In [1]: import numpy as np

In [2]: np.set_printoptions(precision=1, suppress=True, linewidth=100, floatmode="fixed")

In [3]: data = np.loadtxt("m.csv", delimiter=",")

In [4]: print(data)
[[ 1.0 -1.0 -1.0  1.0  1.0 -1.0 -1.0  1.0]
 [ 1.0  1.0 -1.0 -1.0 -1.0 -1.0  1.0  1.0]
 [ 1.0  1.0  1.0  1.0  1.0  1.0  1.0  1.0]
 [ 1.0 -1.0  1.0 -1.0  1.0 -1.0  1.0 -1.0]]

In [5]: W1 = np.array([[2, 1, -1, 0, 0],
   ...:     [1, 0, 1, 2, -1],
   ...:     [-2, 1, 2, -1, -2],
   ...:     [-1, 0, -2, -1, -1],
   ...:     [-1, -2, -2, 2, 1],
   ...:     [0, 0, 1, -2, 0],
   ...:     [-2, 0, -2, 2, 0],
   ...:     [0, 2, 2, -2, 0]])

In [6]: b = np.array([2, -3, -3, 0, -3])

In [7]: hid = np.maximum(data @ W1 + b, 0)

In [8]: print(hid)
[[5.0 0.0 0.0 0.0 0.0]
 [7.0 1.0 0.0 4.0 0.0]
 [0.0 0.0 0.0 0.0 0.0]
 [0.0 0.0 0.0 6.0 0.0]]

In [9]: print((hid > 0).astype(int))
[[1 0 0 0 0]
 [1 1 0 1 0]
 [0 0 0 0 0]
 [0 0 0 1 0]]

In [10]: C = np.array([[0, 1], [1, 0], [1, 0], [0, 0], [2, 0]])

In [11]: print(hid @ C)
[[0.0 5.0]
 [1.0 7.0]
 [0.0 0.0]
 [0.0 0.0]]

In [12]: hid @ hid
Traceback (most recent call last):
  Cell In[12], line 1
    hid @ hid
ValueError: matmul: Input operand 1 has a mismatch in its core dimension 0, with gufunc signature (n?,k),(k,m?)->(n?,m?) (size 4 is different from 5)


In [13]: cov = hid.T @ hid

In [14]: print(np.allclose(cov, cov.T))
True

In [15]: print(np.linalg.eigvalsh(cov)[::-1])
[93.8 32.9  0.3  0.0  0.0]

In [16]: x0 = np.array([4, 5, 1, 9, -6, -7, -5, 0])

In [17]: h1 = np.maximum(data @ x0, 0)

In [18]: print(np.maximum(data @ x0, 0) - np.maximum(-data @ x0, 0))
[ 13.0   7.0   1.0 -13.0]
